$ python3 -q
>>> import numpy as np
>>> np.set_printoptions(precision=3, suppress=True, linewidth=200, floatmode="fixed")
>>> arr = np.load("data.npy")
>>> arr
array([[1.000, 0.000, 0.000, 0.000],
       [0.000, 1.000, 0.000, 0.000],
       [0.000, 0.000, 1.000, 0.000],
       [0.333, 0.000, 0.000, 0.667]])
>>> hat = np.triu(np.array([[0, -1, 3, -3], [2, 1, 2, 3], [-3, 1, 1, 0], [3, 2, -3, 0]]), 1) + np.eye(4)
>>> A2 = hat @ arr @ np.linalg.inv(hat)
>>> np.poly(A2)
array([ 1.000, -3.667,  5.001, -3.001,  0.667])
>>> np.round(np.linalg.det(A2), 3)
np.float64(0.667)
>>> arr @ np.ones(4)
array([1.000, 1.000, 1.000, 1.000])
>>> np.linalg.matrix_power(arr, 2)
array([[1.000, 0.000, 0.000, 0.000],
       [0.000, 1.000, 0.000, 0.000],
       [0.000, 0.000, 1.000, 0.000],
       [0.555, 0.000, 0.000, 0.445]])
>>> print(arr.sum(axis=1))
[1.000 1.000 1.000 1.000]
>>> p = np.eye(4)[2]
>>> for _ in range(4):
...     p = p @ arr
...     print(p.round(3))
... 
[0.000 0.000 1.000 0.000]
[0.000 0.000 1.000 0.000]
[0.000 0.000 1.000 0.000]
[0.000 0.000 1.000 0.000]
>>> q, vecs = np.linalg.qr(arr[:, :1])[0], np.linalg.qr(arr[:, 1:])[0]
>>> sigma = np.linalg.svd(q.T @ vecs, compute_uv=False)
>>> np.degrees(np.arccos(sigma.clip(0, 1)))
array([71.582])
>>> np.round(np.linalg.norm(q @ q.T - vecs @ vecs.T, 2), 3)
np.float64(1.0)
>>> (sigma > 0.9).sum()
np.int64(0)
>>> u = np.array([8, 0])
>>> print(np.polyval(u, arr[1]))
[0.000 8.000 0.000 0.000]
>>> np.array([np.convolve(row, u, "same") for row in arr])
array([[8.000, 0.000, 0.000, 0.000],
       [0.000, 8.000, 0.000, 0.000],
       [0.000, 0.000, 8.000, 0.000],
       [2.664, 0.000, 0.000, 5.336]])
>>> np.cross(arr[1, :3], arr[0, :3])
array([ 0.000,  0.000, -1.000])
>>> rng = np.random.default_rng(46)
>>> lab = rng.permutation(4)
>>> A2 = arr[:, lab] * rng.choice([-1, 1], 4)
>>> A2
array([[ 1.000, -0.000, -0.000,  0.000],
       [ 0.000, -1.000, -0.000,  0.000],
       [ 0.000, -0.000, -1.000,  0.000],
       [ 0.333, -0.000, -0.000,  0.667]])
>>> U, _, Vh = np.linalg.svd(arr.T @ A2)
>>> print(np.round(U @ Vh, 3) + 0)
[[ 1.000  0.000  0.000  0.000]
 [ 0.000 -1.000  0.000  0.000]
 [ 0.000  0.000 -1.000  0.000]
 [ 0.000  0.000  0.000  1.000]]
>>> print(np.round(np.linalg.lstsq(arr, A2)[0], 3) + 0)
[[ 1.000  0.000  0.000  0.000]
 [ 0.000 -1.000  0.000  0.000]
 [ 0.000  0.000 -1.000  0.000]
 [ 0.000  0.000  0.000  1.000]]
>>> m1 = np.load("test13.npy")
>>> m1
array([[ 6.000, -1.000,  0.000,  0.000],
       [-1.000,  7.000, -1.000,  0.000],
       [ 0.000, -1.000,  8.000, -1.000],
       [ 0.000,  0.000, -1.000,  2.000]])
>>> ev, vecs = np.linalg.eigh(m1)
>>> x0 = np.array([-2, 2, 2, 1])
>>> x0 @ m1 @ x0
np.float64(82.0)
>>> np.round(vecs * np.abs(ev) @ vecs.T, 3) + 0
array([[ 6.000, -1.000,  0.000,  0.000],
       [-1.000,  7.000, -1.000,  0.000],
       [ 0.000, -1.000,  8.000, -1.000],
       [ 0.000,  0.000, -1.000,  2.000]])
>>> vecs * np.sqrt(ev) @ vecs.T
array([[ 2.442, -0.197, -0.007, -0.001],
       [-0.197,  2.632, -0.184, -0.011],
       [-0.007, -0.184,  2.812, -0.238],
       [-0.001, -0.011, -0.238,  1.394]])
>>> np.abs(m1).sum(axis=1).max(), round(float(np.abs(ev).max()), 3)
(np.float64(10.0), 8.826)
>>> print(np.linalg.eigvalsh(m1[1:, 1:]))
[1.833 6.440 8.728]
